% python3 -q
>>> import numpy as np
>>> from numpy import linalg as LA
>>> np.set_printoptions(precision=3, suppress=True, linewidth=200)
>>> tidy = lambda a: np.round(a, 3) + 0
>>> K = np.loadtxt("a.csv", delimiter=",")
>>> K
array([[0., 0., 0.],
       [0., 0., 0.],
       [2., 1., 2.],
       [0., 0., 0.],
       [4., 4., 4.],
       [2., 3., 2.],
       [0., 0., 0.],
       [2., 1., 2.],
       [0., 0., 0.],
       [4., 4., 4.],
       [0., 0., 0.],
       [4., 4., 5.],
       [0., 0., 0.],
       [0., 0., 0.],
       [0., 0., 0.],
       [4., 4., 5.],
       [2., 3., 2.],
       [2., 1., 3.],
       [0., 0., 0.],
       [2., 3., 2.],
       [2., 3., 2.],
       [2., 1., 2.]])
>>> cen = (K - K.mean(axis=0)) / K.std(axis=0)
>>> np.argwhere(np.abs(cen) > 2)
array([[11,  2],
       [15,  2]])
>>> tidy(cen.std(axis=0))
array([1., 1., 1.])
>>> b = LA.lstsq(np.delete(cen, 0, axis=1), cen[:, 0])[0]
>>> tidy(1 - np.var(cen[:, 0] - np.delete(cen, 0, axis=1) @ b))
np.float64(0.98)
>>> np.abs(b).argmax()
np.int64(1)
>>> x = np.array([-2, 2, 1])
>>> h = np.maximum(K @ x, 0)
>>> K.T @ h
array([106., 121., 117.])
>>> tidy(np.tanh(K @ x))
array([0.   , 0.   , 0.   , 0.   , 0.999, 0.999, 0.   , 0.   , 0.   , 0.999, 0.   , 1.   , 0.   , 0.   , 0.   , 1.   , 0.999, 0.762, 0.   , 0.999, 0.999, 0.   ])
>>> h
array([0., 0., 0., 0., 4., 4., 0., 0., 0., 4., 0., 5., 0., 0., 0., 5., 4., 1., 0., 4., 4., 0.])
>>> np.flatnonzero(h > 1e-9)
array([ 4,  5,  9, 11, 15, 16, 17, 19, 20])
>>> M2 = np.c_[K[:, :2] @ np.array([[0, 3], [3, 1]]), np.array([2, 3, 0, 1, 3, -3, 1, 0, -1, 0, -1, -1, 0, -1, -3, 2, 3, 1, -3, -1, -3, -2])]
>>> M2
array([[ 0.,  0.,  2.],
       [ 0.,  0.,  3.],
       [ 3.,  7.,  0.],
       [ 0.,  0.,  1.],
       [12., 16.,  3.],
       [ 9.,  9., -3.],
       [ 0.,  0.,  1.],
       [ 3.,  7.,  0.],
       [ 0.,  0., -1.],
       [12., 16.,  0.],
       [ 0.,  0., -1.],
       [12., 16., -1.],
       [ 0.,  0.,  0.],
       [ 0.,  0., -1.],
       [ 0.,  0., -3.],
       [12., 16.,  2.],
       [ 9.,  9.,  3.],
       [ 3.,  7.,  1.],
       [ 0.,  0., -3.],
       [ 9.,  9., -1.],
       [ 9.,  9., -3.],
       [ 3.,  7., -2.]])
>>> tidy(LA.norm(M2 - K @ LA.lstsq(K, M2)[0], axis=0))
array([0.   , 0.   , 8.997])
>>> LA.matrix_rank(M2)
np.int64(3)
>>> tidy(LA.lstsq(K, M2[:, 0])[0])
array([0., 3., 0.])
>>> tidy(LA.norm(LA.qr(K)[0].T @ M2, axis=0) ** 2 / ((M2 ** 2).sum(axis=0) + 1e-12))
array([1.   , 1.   , 0.025])
>>> J = np.loadtxt("dump.csv", delimiter=",")
>>> J
array([[27., 14.,  4.,  0.],
       [ 0.,  0., 28., 32.],
       [14.,  8.,  3.,  0.],
       [ 0.,  0., 15., 16.],
       [ 0.,  0.,  7.,  8.],
       [ 2., 11.,  0.,  0.],
       [15., 17.,  0.,  0.],
       [11., 18.,  0.,  0.],
       [19., 16.,  0.,  0.],
       [ 0.,  3.,  0.,  0.],
       [ 1.,  2.,  2.,  0.],
       [ 0.,  0., 22., 24.],
       [ 0.,  0.,  1.,  0.],
       [18.,  7., 10.,  8.],
       [ 1.,  2.,  2.,  0.],
       [10.,  9.,  0.,  0.],
       [ 2., 11.,  0.,  0.],
       [ 0.,  0., 21., 24.],
       [ 0.,  0., 28., 32.],
       [ 0.,  0.,  0.,  0.],
       [ 2., 11.,  0.,  0.],
       [ 0.,  0., 14., 16.],
       [14.,  8.,  3.,  0.],
       [ 0.,  0., 28., 32.],
       [ 9.,  0., 16., 16.],
       [ 0.,  3.,  0.,  0.],
       [11., 18.,  0.,  0.],
       [ 6., 10.,  0.,  0.],
       [ 0.,  0.,  0.,  0.]])
>>> x = np.array([0, 1, 0, 2])
>>> y = J @ x
>>> b, lr = np.zeros(4), 1 / LA.norm(J, 2) ** 2
>>> for i in range(300):
...     b -= lr * J.T @ (J @ b - y)
...     if i % 50 == 0: print(i, round(LA.norm(J @ b - y), 3))
... 
0 25.165
50 4.443
100 3.735
150 3.499
200 3.284
250 3.081
>>> tidy(b)
array([-0.115,  1.065,  0.622,  1.448])
>>> feats = np.load("block7.npy")
>>> feats
array([[-2.702, -0.022, -1.063],
       [-0.968,  0.011, -0.4  ],
       [-7.876,  0.016, -3.148],
       [ 0.454,  0.005,  0.218],
       [ 0.54 , -0.007,  0.237],
       [-3.606, -0.011, -1.432],
       [ 2.19 ,  0.004,  0.896],
       [ 2.813, -0.022,  1.118],
       [ 7.04 , -0.006,  2.801],
       [ 5.83 ,  0.006,  2.362],
       [-6.086,  0.011, -2.414],
       [-5.093, -0.001, -2.017],
       [-0.075,  0.014, -0.036],
       [ 3.044,  0.015,  1.191],
       [ 0.279, -0.001,  0.096],
       [ 2.269,  0.013,  0.917],
       [-9.105,  0.003, -3.629],
       [-3.841, -0.018, -1.536],
       [ 2.238,  0.016,  0.895],
       [-2.689, -0.024, -1.074],
       [-4.044,  0.018, -1.609],
       [-9.973,  0.003, -4.025],
       [-5.811, -0.042, -2.315],
       [ 2.13 , -0.004,  0.872]])
>>> f, g = feats[14], feats[8]
>>> tidy(f @ g)
np.float64(2.233)
>>> tidy(f @ f)
np.float64(0.087)
>>> pr = (f @ g) / (f @ f) * f
>>> tidy(g - pr)
array([-0.116,  0.02 ,  0.339])
>>> tidy(LA.norm(f + g) ** 2 + LA.norm(f - g) ** 2)
np.float64(114.989)
>>> tidy(np.outer(f, g))
array([[ 1.964, -0.002,  0.781],
       [-0.007,  0.   , -0.003],
       [ 0.676, -0.001,  0.269]])
>>> left, s, Vt = LA.svd(feats)
>>> np.argmax(s[:-1] / (s[1:] + 1e-6)) + 1
np.int64(1)
>>> M2 = left[:, :1] @ np.diag(s[:1]) @ Vt[:1]
>>> tidy(np.abs(feats - M2).max())
np.float64(0.04)
>>> LA.matrix_rank(M2)
np.int64(1)
>>> tidy(LA.norm(feats - M2) / LA.norm(feats))
np.float64(0.005)
>>> tidy(LA.norm(feats - M2, 2)), tidy(s[1])
(np.float64(0.084), np.float64(0.084))
>>> data = np.load("arr.npy")
>>> data
array([[1.   , 0.7  , 0.49 , 0.343, 0.24 ],
       [0.7  , 1.   , 0.7  , 0.49 , 0.343],
       [0.49 , 0.7  , 1.   , 0.7  , 0.49 ],
       [0.343, 0.49 , 0.7  , 1.   , 0.7  ],
       [0.24 , 0.343, 0.49 , 0.7  , 1.   ]])
>>> w, evecs = LA.eigh(data)
>>> tidy(LA.eigvalsh(data + 2 * np.eye(5)))
array([2.193, 2.257, 2.434, 3.013, 5.103])
>>> tidy(evecs @ np.diag(w) @ evecs.T)
array([[1.   , 0.7  , 0.49 , 0.343, 0.24 ],
       [0.7  , 1.   , 0.7  , 0.49 , 0.343],
       [0.49 , 0.7  , 1.   , 0.7  , 0.49 ],
       [0.343, 0.49 , 0.7  , 1.   , 0.7  ],
       [0.24 , 0.343, 0.49 , 0.7  , 1.   ]])
>>> tidy(evecs.T @ evecs)
array([[1., 0., 0., 0., 0.],
       [0., 1., 0., 0., 0.],
       [0., 0., 1., 0., 0.],
       [0., 0., 0., 1., 0.],
       [0., 0., 0., 0., 1.]])
>>> tidy(evecs.T @ data @ evecs)
array([[0.193, 0.   , 0.   , 0.   , 0.   ],
       [0.   , 0.257, 0.   , 0.   , 0.   ],
       [0.   , 0.   , 0.434, 0.   , 0.   ],
       [0.   , 0.   , 0.   , 1.013, 0.   ],
       [0.   , 0.   , 0.   , 0.   , 3.103]])
>>> tidy(np.abs(evecs[:, -1]))
array([0.394, 0.47 , 0.497, 0.47 , 0.394])
>>> (w > 1e-8).sum(), (w < -1e-8).sum()
(np.int64(5), np.int64(0))
>>> tidy(LA.eigvalsh(data @ data))
array([0.037, 0.066, 0.188, 1.027, 9.628])
>>> tidy(w)
array([0.193, 0.257, 0.434, 1.013, 3.103])
>>> tidy(w.sum()), np.trace(data)
(np.float64(5.0), np.float64(5.0))
>>> w, evecs = LA.eigh(data)
>>> x = np.array([2, -1, 2, 3, -4])
>>> tidy(x @ data @ x / (x @ x)), tidy(w[0]), tidy(w[-1])
(np.float64(0.475), np.float64(0.193), np.float64(3.103))
>>> tidy(evecs * np.maximum(w, 0) @ evecs.T)
array([[1.   , 0.7  , 0.49 , 0.343, 0.24 ],
       [0.7  , 1.   , 0.7  , 0.49 , 0.343],
       [0.49 , 0.7  , 1.   , 0.7  , 0.49 ],
       [0.343, 0.49 , 0.7  , 1.   , 0.7  ],
       [0.24 , 0.343, 0.49 , 0.7  , 1.   ]])
>>> tidy(LA.eigvalsh(data[1:, 1:]))
array([0.203, 0.318, 0.754, 2.725])
>>> x = np.ones(5)
>>> for _ in range(6):
...     x = data @ x
...     x /= LA.norm(x)
...     print(round(x @ data @ x, 3))
... 
3.102
3.103
3.103
3.103
3.103
3.103
>>> tidy(x)
array([0.394, 0.47 , 0.497, 0.47 , 0.394])
>>> rng = np.random.default_rng(76010)
>>> z = rng.permutation(5)
>>> z
array([4, 2, 3, 1, 0])
>>> M2 = data[z][:, z]
>>> np.trace(M2)
np.float64(5.0)
>>> def softmax(z):
...     e = np.exp(z - z.max(axis=-1, keepdims=True))
...     return e / e.sum(axis=-1, keepdims=True)
... 
>>> tidy(softmax(data[4]))
array([0.141, 0.156, 0.18 , 0.223, 0.301])
>>> tidy(softmax(data).sum(axis=1))
array([1., 1., 1., 1., 1.])
>>> tidy(softmax(data[4] + -1))
array([0.141, 0.156, 0.18 , 0.223, 0.301])
>>> S = data @ data.T / np.sqrt(5)
>>> tidy(softmax(S)[4] @ data)
array([0.522, 0.63 , 0.684, 0.672, 0.582])
>>> tidy(softmax(S))
array([[0.218, 0.227, 0.211, 0.185, 0.159],
       [0.197, 0.229, 0.221, 0.193, 0.16 ],
       [0.174, 0.211, 0.231, 0.211, 0.174],
       [0.16 , 0.193, 0.221, 0.229, 0.197],
       [0.159, 0.185, 0.211, 0.227, 0.218]])
>>> X = np.array([[1, -1, 1, -1, 1, -1, 1, -1], [1, -1, -1, 1, 1, -1, -1, 1]])
>>> x = np.array([3, 0, 1, 0, 0, 2, 3, 3])
>>> h = np.maximum(X @ x, 0)
>>> X.T @ h
array([ 2, -2,  2, -2,  2, -2,  2, -2])
>>> h
array([2, 0])
>>> x = np.array([0, 0, 1, 1, 2, 0, 0, 0])
>>> np.einsum("ij,j->i", X, x)
array([2, 2])
>>> X @ (2 * x)
array([4, 4])
>>> f = np.array([-2, 2, -2])
>>> np.correlate(X[1], X[0], "full")
array([-1,  2, -1,  0, -1,  2, -1,  0,  1, -2,  1,  0,  1, -2,  1])
>>> np.array([np.convolve(row, f, "same") for row in X])
array([[ 4, -6,  6, -6,  6, -6,  6, -4],
       [ 4, -2, -2,  2,  2, -2, -2,  4]])
>>> np.polyval(f, X[1])
array([-2, -6, -6, -2, -2, -6, -6, -2])
>>> A = np.load("m.npy")
>>> A
array([[2, 2, 3, 3, 3, 0],
       [4, 4, 5, 5, 5, 2],
       [2, 2, 3, 3, 3, 0]])
>>> LA.cond(A) > 100
np.True_
>>> left, s, Vt = LA.svd(A)
>>> np.argmax(s[:-1] / (s[1:] + 1e-6)) + 1
np.int64(2)
>>> tidy(s)
array([13.385,  1.353,  0.   ])
>>> M2 = left[:, :2] @ np.diag(s[:2]) @ Vt[:2]
>>> LA.matrix_rank(A, rtol=0.05)
np.int64(2)
